$ python -q
>>> import numpy as np
>>> np.set_printoptions(precision=1, suppress=True, linewidth=120)
>>> X = np.load("out19.npy")
>>> print(X)
[[1.  0.5 0.2 0.1 0.1 0. ]
 [0.5 1.  0.5 0.2 0.1 0.1]
 [0.2 0.5 1.  0.5 0.2 0.1]
 [0.1 0.2 0.5 1.  0.5 0.2]
 [0.1 0.1 0.2 0.5 1.  0.5]
 [0.  0.1 0.1 0.2 0.5 1. ]]
>>> low = np.linalg.cholesky(X)
>>> low @ low.T
array([[1. , 0.5, 0.2, 0.1, 0.1, 0. ],
       [0.5, 1. , 0.5, 0.2, 0.1, 0.1],
       [0.2, 0.5, 1. , 0.5, 0.2, 0.1],
       [0.1, 0.2, 0.5, 1. , 0.5, 0.2],
       [0.1, 0.1, 0.2, 0.5, 1. , 0.5],
       [0. , 0.1, 0.1, 0.2, 0.5, 1. ]])
>>> print(round(np.prod(np.diag(low)) ** 2, 1), round(np.linalg.det(X), 1))
0.2 0.2
>>> low
array([[1. , 0. , 0. , 0. , 0. , 0. ],
       [0.5, 0.9, 0. , 0. , 0. , 0. ],
       [0.2, 0.5, 0.9, 0. , 0. , 0. ],
       [0.1, 0.2, 0.5, 0.9, 0. , 0. ],
       [0.1, 0.1, 0.2, 0.5, 0.9, 0. ],
       [0. , 0.1, 0.1, 0.2, 0.5, 0.9]])
>>> X @ X
array([[1.3, 1.1, 0.7, 0.5, 0.3, 0.1],
       [1.1, 1.6, 1.2, 0.8, 0.5, 0.3],
       [0.7, 1.2, 1.6, 1.2, 0.8, 0.4],
       [0.5, 0.8, 1.2, 1.6, 1.2, 0.7],
       [0.3, 0.5, 0.8, 1.2, 1.6, 1.1],
       [0.1, 0.3, 0.4, 0.7, 1.1, 1.3]])
>>> np.round(np.abs(np.linalg.eigvals(X)).max(), 1)
np.float64(2.3)
>>> np.sort(np.abs(np.linalg.eigvals(X)))
array([0.3, 0.4, 0.6, 0.9, 1.4, 2.3])
>>> np.linalg.determinant(X)
Traceback (most recent call last):
  File "<python-input-11>", line 1, in <module>
    np.linalg.determinant(X)
    ^^^^^^^^^^^^^^^^^^^^^
AttributeError: module 'numpy.linalg' has no attribute 'determinant'
>>> np.trace(X)
np.float64(6.0)
>>> x0 = np.ones(6)
>>> for _ in range(3):
...     x0 = X @ x0
...     x0 /= np.linalg.norm(x0)
...     print(round(x0 @ X @ x0, 1))
... 
2.3
2.3
2.3
>>> x0
array([0.3, 0.4, 0.5, 0.5, 0.4, 0.3])
>>> round(float(np.linalg.eigvalsh(X)[-1]), 1)
2.3
>>> U, s = np.linalg.svd(X)
Traceback (most recent call last):
  File "<python-input-17>", line 1, in <module>
    U, s = np.linalg.svd(X)
    ^^^^
ValueError: too many values to unpack (expected 2)
>>> U, s, Vh = np.linalg.svd(X, full_matrices=False)
>>> print(np.abs(Vh[0]))
[0.3 0.4 0.5 0.5 0.4 0.3]
>>> s / s[0]
array([1. , 0.6, 0.4, 0.3, 0.2, 0.1])
>>> s
array([2.3, 1.4, 0.9, 0.6, 0.4, 0.3])
>>> print(np.allclose(U * s @ Vh, X))
True
>>> np.round(U.T @ X @ Vh.T, 1) + 0
array([[2.3, 0. , 0. , 0. , 0. , 0. ],
       [0. , 1.4, 0. , 0. , 0. , 0. ],
       [0. , 0. , 0.9, 0. , 0. , 0. ],
       [0. , 0. , 0. , 0.6, 0. , 0. ],
       [0. , 0. , 0. , 0. , 0.4, 0. ],
       [0. , 0. , 0. , 0. , 0. , 0.3]])
>>> (s > 1e-8).sum()
np.int64(6)
>>> print(np.abs(U[:, 0]).round(6).argmax())
2
>>> r0, v = X[4], X[0]
>>> round(r0 @ v, 1)
np.float64(0.3)
>>> np.round(r0 @ r0, 1)
np.float64(1.6)
>>> p = (r0 @ v) / (r0 @ r0) * r0
>>> np.round(np.outer(r0, v), 1) + 0
array([[0.1, 0. , 0. , 0. , 0. , 0. ],
       [0.1, 0. , 0. , 0. , 0. , 0. ],
       [0.2, 0.1, 0. , 0. , 0. , 0. ],
       [0.5, 0.2, 0.1, 0. , 0. , 0. ],
       [1. , 0.5, 0.2, 0.1, 0.1, 0. ],
       [0.5, 0.2, 0.1, 0. , 0. , 0. ]])
>>> print(np.round(v - p, 1) + 0)
[ 1.   0.5  0.2  0.  -0.1 -0.1]
>>> E = np.loadtxt("w.csv", delimiter=",")
>>> print(E)
[[0. 0. 0. 1. 0. 0. 0. 0. 1.]
 [0. 0. 0. 1. 0. 0. 0. 0. 0.]
 [0. 0. 0. 0. 0. 1. 0. 1. 0.]
 [1. 1. 0. 0. 0. 0. 0. 0. 1.]
 [0. 0. 0. 0. 0. 0. 0. 0. 0.]
 [0. 0. 1. 0. 0. 0. 1. 0. 0.]
 [0. 0. 0. 0. 0. 1. 0. 1. 0.]
 [0. 0. 1. 0. 0. 0. 1. 0. 0.]
 [1. 0. 0. 1. 0. 0. 0. 0. 0.]]
>>> x0 = np.array([3, 3, 2, -3, -2, 1])
>>> h1 = np.maximum(X @ x0, 0)
>>> np.maximum(X @ (3 * x0), 0)
array([13.2, 14.4,  6.9,  0. ,  0. ,  0. ])
>>> h1
array([4.4, 4.8, 2.3, 0. , 0. , 0. ])
>>> r0 = np.array([1, 1, 3, -3, 3, -1, 1, 2, 1, 0]) + 0.5
>>> M = np.eye(10) - 2 * np.outer(r0, r0) / (r0 @ r0)
>>> print(M.round(1) + 0)
[[ 0.9 -0.1 -0.2  0.2 -0.2  0.  -0.1 -0.2 -0.1  0. ]
 [-0.1  0.9 -0.2  0.2 -0.2  0.  -0.1 -0.2 -0.1  0. ]
 [-0.2 -0.2  0.5  0.4 -0.5  0.1 -0.2 -0.4 -0.2 -0.1]
 [ 0.2  0.2  0.4  0.7  0.4 -0.1  0.2  0.3  0.2  0.1]
 [-0.2 -0.2 -0.5  0.4  0.5  0.1 -0.2 -0.4 -0.2 -0.1]
 [ 0.   0.   0.1 -0.1  0.1  1.   0.   0.1  0.   0. ]
 [-0.1 -0.1 -0.2  0.2 -0.2  0.   0.9 -0.2 -0.1  0. ]
 [-0.2 -0.2 -0.4  0.3 -0.4  0.1 -0.2  0.7 -0.2 -0.1]
 [-0.1 -0.1 -0.2  0.2 -0.2  0.  -0.1 -0.2  0.9  0. ]
 [ 0.   0.  -0.1  0.1 -0.1  0.   0.  -0.1  0.   1. ]]
>>> ev, V = np.linalg.eigh(M)
>>> x0 = np.array([8, 4, -4, -8, -7, -6, 9, -1, -8, -3])
>>> x0 @ M @ x0
np.float64(400.0)
>>> print(np.round(V * np.maximum(ev, 0) @ V.T, 1) + 0)
[[ 1.   0.  -0.1  0.1 -0.1  0.   0.  -0.1  0.   0. ]
 [ 0.   1.  -0.1  0.1 -0.1  0.   0.  -0.1  0.   0. ]
 [-0.1 -0.1  0.7  0.2 -0.3  0.  -0.1 -0.2 -0.1  0. ]
 [ 0.1  0.1  0.2  0.9  0.2  0.   0.1  0.1  0.1  0. ]
 [-0.1 -0.1 -0.3  0.2  0.7  0.  -0.1 -0.2 -0.1  0. ]
 [ 0.   0.   0.   0.   0.   1.   0.   0.   0.   0. ]
 [ 0.   0.  -0.1  0.1 -0.1  0.   1.  -0.1  0.   0. ]
 [-0.1 -0.1 -0.2  0.1 -0.2  0.  -0.1  0.9 -0.1  0. ]
 [ 0.   0.  -0.1  0.1 -0.1  0.   0.  -0.1  1.   0. ]
 [ 0.   0.   0.   0.   0.   0.   0.   0.   0.   1. ]]
>>> np.round(V * np.abs(ev) @ V.T, 1) + 0
array([[1., 0., 0., 0., 0., 0., 0., 0., 0., 0.],
       [0., 1., 0., 0., 0., 0., 0., 0., 0., 0.],
       [0., 0., 1., 0., 0., 0., 0., 0., 0., 0.],
       [0., 0., 0., 1., 0., 0., 0., 0., 0., 0.],
       [0., 0., 0., 0., 1., 0., 0., 0., 0., 0.],
       [0., 0., 0., 0., 0., 1., 0., 0., 0., 0.],
       [0., 0., 0., 0., 0., 0., 1., 0., 0., 0.],
       [0., 0., 0., 0., 0., 0., 0., 1., 0., 0.],
       [0., 0., 0., 0., 0., 0., 0., 0., 1., 0.],
       [0., 0., 0., 0., 0., 0., 0., 0., 0., 1.]])
>>> print(round(float(np.abs(M).sum(axis=1).max()), 1), np.round(np.abs(ev).max(), 1))
2.8 1.0
>>> data = np.load("a.npy")
>>> print(data.round(1) + 0)
[[ 0.9  1.6  3.   1.1 -0.4 -1.4  3.6  3.4  0.7]
 [ 3.   0.9 -0.4  2.4 -0.5  1.7  2.9  0.5  1.7]
 [ 4.2  2.6 -2.1  2.9 -2.9  2.3  4.6 -1.5  1.1]
 [ 1.1  0.2  2.4  1.5  1.2 -0.3  2.2  3.3  1.6]
 [ 1.2 -1.5  2.   1.8  3.1  0.9  0.5  3.3  2.7]
 [ 2.   2.1  1.3  1.7 -1.4 -0.2  4.1  1.7  0.8]
 [ 1.5  4.2  2.4  1.1 -3.6 -2.1  6.2  2.1 -0.6]
 [ 1.8  0.1  1.3  1.9  1.   0.7  2.1  2.3  1.9]
 [ 3.9 -2.  -2.3  3.4  2.4  4.6  0.  -0.5  3.7]
 [ 1.7  1.9  1.8  1.6 -1.  -0.5  3.9  2.2  0.8]
 [-1.1  4.3  6.5 -0.4 -2.6 -5.4  6.3  5.8 -1.4]
 [ 4.9 -0.9 -3.7  3.8  0.8  5.3  1.1 -2.   3.4]
 [ 3.5  1.3 -1.1  2.7 -1.2  2.1  3.3 -0.3  1.7]
 [ 2.8  2.7  0.1  2.1 -2.4  0.5  4.7  0.5  0.7]]
>>> w1 = np.array([[-3, -1, 5],
...     [3, 3, 5],
...     [0, -1, 0],
...     [-2, 0, 1],
...     [0, -1, 3],
...     [5, -5, -2],
...     [-3, -5, 4],
...     [2, -3, -4],
...     [-1, 5, 1]])
>>> c = np.array([-1, -2, -1])
>>> H = np.maximum(data @ w1 + c, 0)
>>> H
array([[ 0. ,  0. , 16.2],
       [ 0. ,  0. , 27.6],
       [ 0. ,  0. , 48.3],
       [ 0. ,  0. ,  8.1],
       [ 0. ,  0. ,  0. ],
       [ 0. ,  0. , 27.8],
       [ 0. ,  0. , 38.1],
       [ 0. ,  0. , 13.2],
       [ 0. ,  0. , 16. ],
       [ 0. ,  0. , 23.8],
       [ 0. ,  0. , 18.8],
       [ 0. ,  0. , 30.2],
       [ 0. ,  0. , 34.2],
       [ 0. ,  0. , 37.8]])
>>> (H > 0).mean(axis=0)
array([0. , 0. , 0.9])
>>> W2 = np.array([[3, -3], [1, 3], [-1, 2]])
>>> print(H @ W2)
[[-16.2  32.3]
 [-27.6  55.3]
 [-48.3  96.6]
 [ -8.1  16.2]
 [  0.    0. ]
 [-27.8  55.7]
 [-38.1  76.2]
 [-13.2  26.5]
 [-16.   32. ]
 [-23.8  47.7]
 [-18.8  37.5]
 [-30.2  60.5]
 [-34.2  68.4]
 [-37.8  75.5]]
>>> w1 @ W2
array([[-15,  16],
       [  7,  10],
       [ -1,  -3],
       [ -7,   8],
       [ -4,   3],
       [ 12, -34],
       [-18,   2],
       [  7, -23],
       [  1,  20]])
>>> r0, v = data[12], data[13]
>>> print(round(float(r0 @ v), 1))
39.3
>>> print(np.round(r0 @ r0, 1))
42.1
>>> p = (r0 @ v) / (r0 @ r0) * r0
>>> np.round((v - p) @ r0, 1)
np.float64(0.0)
>>> p
array([ 3.2,  1.3, -1.1,  2.5, -1.1,  2. ,  3.1, -0.3,  1.5])
>>> np.linalg.matrix_rank(np.outer(r0, v))
np.int64(1)
>>> rk = np.linalg.matrix_rank(data)
>>> rk
np.int64(3)
>>> N = np.linalg.svd(data)[2][rk:].T
>>> [int(np.linalg.matrix_rank(data[:i])) for i in range(1, len(data) + 1)]
[1, 2, 3, 3, 3, 3, 3, 3, 3, 3, 3, 3, 3, 3]
>>> N.shape
(9, 6)
>>> np.linalg.matrix_rank(data.T @ data), np.linalg.matrix_rank(data @ data.T)
(np.int64(3), np.int64(3))
>>> m1 = np.array([[3, 1, 0, 3, 3, 0, 2, 0, 2, 0, 2],
...     [1, 3, 2, 0, 3, 1, 0, 3, 3, 1, 3],
...     [3, 2, 3, 0, 3, 0, 0, 0, 0, 1, 0],
...     [0, 0, 1, 3, 3, 1, 1, 3, 1, 2, 3],
...     [2, 1, 3, 1, 2, 1, 3, 3, 1, 2, 2],
...     [2, 2, 2, 0, 3, 0, 1, 1, 2, 0, 2],
...     [1, 0, 0, 1, 0, 0, 0, 1, 0, 1, 0],
...     [1, 3, 0, 0, 0, 1, 0, 3, 1, 3, 1],
...     [0, 1, 2, 2, 3, 2, 1, 0, 0, 0, 1]])
>>> m1[-1] = m1[0] + -2 * m1[1]
>>> m1
array([[ 3,  1,  0,  3,  3,  0,  2,  0,  2,  0,  2],
       [ 1,  3,  2,  0,  3,  1,  0,  3,  3,  1,  3],
       [ 3,  2,  3,  0,  3,  0,  0,  0,  0,  1,  0],
       [ 0,  0,  1,  3,  3,  1,  1,  3,  1,  2,  3],
       [ 2,  1,  3,  1,  2,  1,  3,  3,  1,  2,  2],
       [ 2,  2,  2,  0,  3,  0,  1,  1,  2,  0,  2],
       [ 1,  0,  0,  1,  0,  0,  0,  1,  0,  1,  0],
       [ 1,  3,  0,  0,  0,  1,  0,  3,  1,  3,  1],
       [ 1, -5, -4,  3, -3, -2,  2, -6, -4, -2, -4]])
>>> t = np.radians(30)
>>> R = np.eye(9)
>>> R[2, 2] = R[4, 4] = np.cos(t)
>>> R[2, 4], R[4, 2] = -np.sin(t), np.sin(t)
>>> print(R)
[[ 1.   0.   0.   0.   0.   0.   0.   0.   0. ]
 [ 0.   1.   0.   0.   0.   0.   0.   0.   0. ]
 [ 0.   0.   0.9  0.  -0.5  0.   0.   0.   0. ]
 [ 0.   0.   0.   1.   0.   0.   0.   0.   0. ]
 [ 0.   0.   0.5  0.   0.9  0.   0.   0.   0. ]
 [ 0.   0.   0.   0.   0.   1.   0.   0.   0. ]
 [ 0.   0.   0.   0.   0.   0.   1.   0.   0. ]
 [ 0.   0.   0.   0.   0.   0.   0.   1.   0. ]
 [ 0.   0.   0.   0.   0.   0.   0.   0.   1. ]]
>>> other = E @ R.T
>>> np.round(np.linalg.svd(E, compute_uv=False), 1) + 0, np.round(np.linalg.svd(other, compute_uv=False), 1) + 0
(array([2.2, 2. , 2. , 1.5, 1. , 0.3, 0. , 0. , 0. ]), array([2.2, 2. , 2. , 1.5, 1. , 0.3, 0. , 0. , 0. ]))
>>> x0 = np.array([0, 1, 0, 3, 2, 3, 2, 2, 2, 1, 2])
>>> h1 = np.maximum(m1 @ x0, 0)
>>> np.maximum(m1 @ x0, 0) - np.maximum(-m1 @ x0, 0)
array([ 28,  31,   9,  36,  31,  20,   6,  19, -34])
>>> rk = np.linalg.matrix_rank(m1)
>>> rk
np.int64(8)
>>> N = np.linalg.svd(m1)[2][rk:].T
>>> print([int(np.linalg.matrix_rank(np.delete(m1, i, axis=0))) for i in range(9)])
[8, 8, 7, 7, 7, 7, 7, 7, 8]
>>> np.round(N @ N.T, 1) + 0
array([[ 0.2, -0.1, -0.1, -0.1,  0. ,  0.2, -0.1,  0. , -0.1,  0. ,  0.2],
       [-0.1,  0.3,  0.1,  0.2, -0.1, -0.2,  0. ,  0.1, -0.1, -0.2,  0. ],
       [-0.1,  0.1,  0.2,  0.2, -0.2, -0.2,  0. , -0.1,  0. ,  0.1,  0.1],
       [-0.1,  0.2,  0.2,  0.2, -0.1, -0.2,  0. ,  0. ,  0. , -0.1,  0. ],
       [ 0. , -0.1, -0.2, -0.1,  0.3,  0.1,  0.1,  0.1,  0.1,  0. , -0.3],
       [ 0.2, -0.2, -0.2, -0.2,  0.1,  0.3,  0. ,  0.1, -0.1, -0.1,  0.1],
       [-0.1,  0. ,  0. ,  0. ,  0.1,  0. ,  0.1,  0.1,  0. ,  0. , -0.2],
       [ 0. ,  0.1, -0.1,  0. ,  0.1,  0.1,  0.1,  0.3, -0.2, -0.3, -0.2],
       [-0.1, -0.1,  0. ,  0. ,  0.1, -0.1,  0. , -0.2,  0.4,  0.3, -0.2],
       [ 0. , -0.2,  0.1, -0.1,  0. , -0.1,  0. , -0.3,  0.3,  0.4,  0. ],
       [ 0.2,  0. ,  0.1,  0. , -0.3,  0.1, -0.2, -0.2, -0.2,  0. ,  0.5]])
>>> [int(np.linalg.matrix_rank(m1[:, :j + 1])) for j in range(11)]
[1, 2, 3, 4, 5, 6, 7, 8, 8, 8, 8]
>>> [int(np.linalg.matrix_rank(m1[:i])) for i in range(1, len(m1) + 1)]
[1, 2, 3, 4, 5, 6, 7, 8, 8]
>>> np.allclose(m1 @ N, 0)
True
>>> np.round(data @ np.linalg.pinv(data) @ data, 1) + 0
array([[ 0.9,  1.6,  3. ,  1.1, -0.4, -1.4,  3.6,  3.4,  0.7],
       [ 3. ,  0.9, -0.4,  2.4, -0.5,  1.7,  2.9,  0.5,  1.7],
       [ 4.2,  2.6, -2.1,  2.9, -2.9,  2.3,  4.6, -1.5,  1.1],
       [ 1.1,  0.2,  2.4,  1.5,  1.2, -0.3,  2.2,  3.3,  1.6],
       [ 1.2, -1.5,  2. ,  1.8,  3.1,  0.9,  0.5,  3.3,  2.7],
       [ 2. ,  2.1,  1.3,  1.7, -1.4, -0.2,  4.1,  1.7,  0.8],
       [ 1.5,  4.2,  2.4,  1.1, -3.6, -2.1,  6.2,  2.1, -0.6],
       [ 1.8,  0.1,  1.3,  1.9,  1. ,  0.7,  2.1,  2.3,  1.9],
       [ 3.9, -2. , -2.3,  3.4,  2.4,  4.6,  0. , -0.5,  3.7],
       [ 1.7,  1.9,  1.8,  1.6, -1. , -0.5,  3.9,  2.2,  0.8],
       [-1.1,  4.3,  6.5, -0.4, -2.6, -5.4,  6.3,  5.8, -1.4],
       [ 4.9, -0.9, -3.7,  3.8,  0.8,  5.3,  1.1, -2. ,  3.4],
       [ 3.5,  1.3, -1.1,  2.7, -1.2,  2.1,  3.3, -0.3,  1.7],
       [ 2.8,  2.7,  0.1,  2.1, -2.4,  0.5,  4.7,  0.5,  0.7]])
>>> try:
...     np.linalg.inv(data)
... except np.linalg.LinAlgError as e:
...     print("failed:", e)
... 
failed: Last 2 dimensions of the array must be square
>>> J = np.load("case19.npy")
>>> J
array([[ 0.2,  0.2,  0.3],
       [ 1. ,  0.1,  1. ],
       [-0.9,  0.1, -1. ],
       [-1.6, -0.1, -1.6],
       [ 0.3,  0. ,  0.3],
       [ 0.2,  0.1,  0.2],
       [ 0.9, -0.1,  1. ],
       [ 1.4,  0.1,  1.5],
       [ 0.9,  0.1,  1. ],
       [ 0.3,  0.1,  0.1],
       [ 0.5,  0. ,  0.7],
       [-1.3, -0.1, -1.2],
       [-1.8, -0.1, -1.7],
       [-0.3, -0.2, -0.3],
       [ 0.5,  0. ,  0.2],
       [ 1.2,  0. ,  1.5]])
>>> hat = J @ np.linalg.solve(J.T @ J, J.T)
>>> print(np.round(np.trace(hat), 1))
3.0
>>> hat @ J[:, 0]
array([ 0.2,  1. , -0.9, -1.6,  0.3,  0.2,  0.9,  1.4,  0.9,  0.3,  0.5, -1.3, -1.8, -0.3,  0.5,  1.2])
>>> np.allclose(hat @ hat, hat)
True
>>> feats = np.loadtxt("dump.csv", delimiter=",")
>>> feats
array([[122., -61.,  73., -24.,  81.],
       [-61.,  97.,   0.,  39.,  10.],
       [ 73.,   0., 101.,  21.,  57.],
       [-24.,  39.,  21.,  27.,  -6.],
       [ 81.,  10.,  57.,  -6., 102.]])
>>> other = np.array([[-1, 0, 0], [0, 3, -1]])
>>> W2 = np.kron(other, feats)
>>> print(W2)
[[-122.   61.  -73.   24.  -81.    0.   -0.    0.   -0.    0.    0.   -0.    0.   -0.    0.]
 [  61.  -97.   -0.  -39.  -10.   -0.    0.    0.    0.    0.   -0.    0.    0.    0.    0.]
 [ -73.   -0. -101.  -21.  -57.    0.    0.    0.    0.    0.    0.    0.    0.    0.    0.]
 [  24.  -39.  -21.  -27.    6.   -0.    0.    0.    0.   -0.   -0.    0.    0.    0.   -0.]
 [ -81.  -10.  -57.    6. -102.    0.    0.    0.   -0.    0.    0.    0.    0.   -0.    0.]
 [   0.   -0.    0.   -0.    0.  366. -183.  219.  -72.  243. -122.   61.  -73.   24.  -81.]
 [  -0.    0.    0.    0.    0. -183.  291.    0.  117.   30.   61.  -97.   -0.  -39.  -10.]
 [   0.    0.    0.    0.    0.  219.    0.  303.   63.  171.  -73.   -0. -101.  -21.  -57.]
 [  -0.    0.    0.    0.   -0.  -72.  117.   63.   81.  -18.   24.  -39.  -21.  -27.    6.]
 [   0.    0.    0.   -0.    0.  243.   30.  171.  -18.  306.  -81.  -10.  -57.    6. -102.]]
>>> W2.shape
(10, 15)
